% python3 -q
>>> import numpy as np
>>> import numpy.linalg as la
>>> np.set_printoptions(precision=2, suppress=True, linewidth=120, floatmode="fixed")
>>> J = np.load("x.npy")
>>> J
array([[-0.63, -0.96, -1.13, -1.60,  1.19, -1.32],
       [ 2.19, -0.30,  1.28,  1.51, -1.68,  1.43],
       [-0.39,  1.74,  1.00,  1.61, -0.84,  1.21],
       [-4.47,  2.58, -1.18, -0.89,  2.10, -1.21],
       [-3.33,  0.30, -2.06, -2.47,  2.66, -2.31],
       [ 0.60,  0.48,  0.76,  1.04, -0.84,  0.88],
       [ 1.47,  1.86,  2.36,  3.31, -2.52,  2.75]])
>>> round(float(la.norm(J, 2) / la.norm(J)), 2)
0.89
>>> np.argsort(-la.norm(J, axis=0).round(6), kind="stable")[:3]
array([0, 3, 4])
>>> Uu, s, VT = la.svd(J)
>>> vecs = VT[:(s > 1e-8).sum()]
>>> rng = np.random.default_rng(60)
>>> x = J[5] + -3 * J[2] + rng.integers(2) * np.eye(6)[0]
>>> x
array([ 1.77, -4.74, -2.24, -3.79,  1.68, -2.75])
>>> np.round(la.norm(x - vecs.T @ vecs @ x), 2)
np.float64(0.0)
>>> A = np.array([[3, -4, 0, -8],
...     [-8, 2, -1, 9],
...     [6, 2, 8, 5],
...     [-6, 5, -6, 2],
...     [4, 3, -9, 1],
...     [4, 3, -9, 1],
...     [-7, 8, 4, -4]])
>>> x = np.array([5, 1, 3, 3])
>>> h = np.maximum(A @ x, 0)
>>> np.flatnonzero(h > 1e-9)
array([2])
>>> h
array([ 0,  0, 71,  0,  0,  0,  0])
>>> np.maximum(A @ x, 0) - np.maximum(-A @ x, 0)
array([-13, -14,  71, -37,  -1,  -1, -27])
>>> A.T @ h
array([426, 142, 568, 355])
>>> Y = np.array([[0, 5, 2, 0, 1, 2],
...     [1, 2, 5, 0, 0, 4],
...     [3, 2, 4, 1, 2, 0],
...     [1, 2, 4, 0, 0, 0],
...     [5, 5, 0, 3, 5, 2],
...     [5, 3, 2, 3, 5, 4]])
>>> data = np.triu(Y)
>>> data
array([[0, 5, 2, 0, 1, 2],
       [0, 2, 5, 0, 0, 4],
       [0, 0, 4, 1, 2, 0],
       [0, 0, 0, 0, 0, 0],
       [0, 0, 0, 0, 5, 2],
       [0, 0, 0, 0, 0, 4]])
>>> np.abs(np.diag(la.qr(data)[1])) > 1e-9
array([False,  True,  True, False,  True,  True])
>>> la.lstsq(data[:-1].T, data[-1])[2]
np.int32(4)
>>> np.unique(data.round(6), axis=0).shape
(6, 6)
>>> np.sort(la.eigvals(data))
array([0.00, 0.00, 2.00, 4.00, 4.00, 5.00])
>>> [int(la.matrix_rank(la.matrix_power(data, p))) for p in range(1, 7)]
[5, 4, 4, 4, 4, 4]
>>> np.prod(np.diag(data)), round(la.det(data), 2)
(np.int64(0), np.float64(0.0))
>>> try:
...     la.inv(data)
... except la.LinAlgError as e:
...     print("failed:", e)
... 
failed: Singular matrix
